>>> import numpy as np
>>> from numpy import linalg as LA
>>> np.set_printoptions(precision=2, suppress=True, linewidth=100, floatmode="fixed")
>>> tidy = lambda a: np.round(a, 2) + 0
>>> u = np.array([1, 8, 9, 8, 8, 7, 9, 2, 9])
>>> v = np.array([-1, 1, 0, -2])
>>> mat = np.outer(u, v)
>>> print(mat)
[[ -1   1   0  -2]
 [ -8   8   0 -16]
 [ -9   9   0 -18]
 [ -8   8   0 -16]
 [ -8   8   0 -16]
 [ -7   7   0 -14]
 [ -9   9   0 -18]
 [ -2   2   0  -4]
 [ -9   9   0 -18]]
>>> # row 3 repeats row 1
>>> U, sigma, Vh = LA.svd(mat)
>>> print(tidy(sigma))
[54.17  0.00  0.00  0.00]
>>> print(np.argmax(sigma[:-1] / (sigma[1:] + 1e-6)) + 1)
1
>>> A2 = U[:, :1] @ np.diag(sigma[:1]) @ Vh[:1]
>>> print(LA.matrix_rank(mat, rtol=0.05))
1
>>> print(tidy(LA.norm(mat - A2, 2)), tidy(sigma[1]))
0.0 0.0
>>> print(tidy(LA.norm(mat - A2) / LA.norm(mat)))
0.0
>>> A2 = mat / LA.norm(mat, axis=1)
Traceback (most recent call last):
  File "<python-input-16>", line 1, in <module>
    A2 = mat / LA.norm(mat, axis=1)
         ~~~~^~~~~~~~~~~~~~~~~~~~~~
ValueError: operands could not be broadcast together with shapes (9,4) (9,) 
>>> A2 = mat / LA.norm(mat, axis=1, keepdims=True)
>>> cov = A2 @ A2.T
>>> print(np.degrees(np.arccos(np.clip(cov[3, 4], -1, 1))))
0.0
>>> print((cov - 2 * np.eye(9)).round(6).argmax(axis=1))
[1 0 0 0 0 0 0 0 0]
>>> print(tidy(LA.norm(A2, axis=1)))
[1.00 1.00 1.00 1.00 1.00 1.00 1.00 1.00 1.00]
>>> U, sigma, Vh = LA.svd(mat)
>>> vecs = Vh[:(sigma > 1e-8).sum()]
>>> rng = np.random.default_rng(2580)
>>> x = mat[3] + 5 * mat[6] + rng.integers(2) * np.eye(4)[3]
>>> print(x)
[ -53.00   53.00    0.00 -106.00]
>>> print(tidy(vecs.T @ vecs))
[[ 0.17 -0.17  0.00  0.33]
 [-0.17  0.17  0.00 -0.33]
 [ 0.00  0.00  0.00  0.00]
 [ 0.33 -0.33  0.00  0.67]]
>>> print(np.allclose(vecs.T @ vecs @ x, x))
True
>>> J = np.array([[1, 1, 0, 1, 0, 0, 0, 0, 0],
...     [0, 1, 0, 1, 2, 2, 2, 2, 0],
...     [0, 2, 0, 2, 2, 0, 0, 0, 0],
...     [0, 2, 2, 0, 2, 2, 1, 0, 2],
...     [2, 2, 1, 0, 0, 2, 0, 0, 1],
...     [1, 2, 0, 0, 1, 1, 2, 1, 2],
...     [2, 1, 1, 1, 1, 2, 0, 0, 1],
...     [2, 0, 2, 2, 1, 1, 2, 0, 2],
...     [1, 2, 0, 0, 0, 1, 0, 0, 2],
...     [2, 1, 2, 2, 0, 2, 0, 1, 2]])
>>> print(J)
[[1 1 0 1 0 0 0 0 0]
 [0 1 0 1 2 2 2 2 0]
 [0 2 0 2 2 0 0 0 0]
 [0 2 2 0 2 2 1 0 2]
 [2 2 1 0 0 2 0 0 1]
 [1 2 0 0 1 1 2 1 2]
 [2 1 1 1 1 2 0 0 1]
 [2 0 2 2 1 1 2 0 2]
 [1 2 0 0 0 1 0 0 2]
 [2 1 2 2 0 2 0 1 2]]
>>> w1 = np.array([[1, 4, -1, 0, -3],
...     [-5, 2, 3, 1, 1],
...     [2, -4, 3, -3, -4],
...     [1, 1, 4, 5, -5],
...     [3, 5, 5, 4, 3],
...     [1, 3, -3, -1, -1],
...     [2, 1, -4, 4, -2],
...     [-4, -3, 5, -4, -4],
...     [3, -4, -4, -1, 5]])
>>> coef = np.array([1, -1, -1, 1, 2])
>>> hid = np.maximum(J @ w1 + coef, 0)
>>> print(hid)
[[ 0  6  5  7  0]
 [ 1 14 12 13  0]
 [ 0 15 23 21  0]
 [11  4  3  5  8]
 [ 0  9  0  0  0]
 [ 2  6  0  8  5]
 [ 9 13  2  5  0]
 [23  3  0 14  0]
 [ 0  2  0  0 10]
 [ 8  0  5  0  0]]
>>> print((hid > 0).astype(int))
[[0 1 1 1 0]
 [1 1 1 1 0]
 [0 1 1 1 0]
 [1 1 1 1 1]
 [0 1 0 0 0]
 [1 1 0 1 1]
 [1 1 1 1 0]
 [1 1 0 1 0]
 [0 1 0 0 1]
 [1 0 1 0 0]]
>>> print(LA.matrix_rank(hid))
5
>>> Z = np.array([[2, 3], [2, 2], [1, 3], [2, 3], [2, 1]])
>>> print(w1 @ Z)
[[  3   5]
 [  1   2]
 [-15  -6]
 [  8  27]
 [ 35  49]
 [  1  -4]
 [  6   6]
 [-25 -19]
 [  2  -9]]
>>> K = np.array([[-2, 1, 1, -1, 2, -2],
...     [0, -1, 2, 0, 2, 0],
...     [2, -1, -2, -2, -2, 1],
...     [-2, -1, -1, 2, 1, 0],
...     [1, 0, 1, 1, -2, 2],
...     [1, 2, -1, 1, -1, 1],
...     [1, -2, 2, 2, 1, -2],
...     [-1, 2, 2, 0, 0, -2],
...     [2, 0, -1, 1, -1, 1]])
>>> print(K)
[[-2  1  1 -1  2 -2]
 [ 0 -1  2  0  2  0]
 [ 2 -1 -2 -2 -2  1]
 [-2 -1 -1  2  1  0]
 [ 1  0  1  1 -2  2]
 [ 1  2 -1  1 -1  1]
 [ 1 -2  2  2  1 -2]
 [-1  2  2  0  0 -2]
 [ 2  0 -1  1 -1  1]]
>>> A2 = np.c_[K[:, :3] @ np.array([[-3, 3, -3], [-1, 2, 2], [0, 1, 3]]), np.array([0, 2, -3, 3, 3, -2, -3, 2, -1])]
>>> print(A2)
[[  5  -3  11   0]
 [  1   0   4   2]
 [ -5   2 -14  -3]
 [  7  -9   1   3]
 [ -3   4   0   3]
 [ -5   6  -2  -2]
 [ -1   1  -1  -3]
 [  1   3  13   2]
 [ -6   5  -9  -1]]
>>> print(tidy(LA.lstsq(K, A2[:, 0])[0]))
[-3.00 -1.00  0.00  0.00  0.00  0.00]
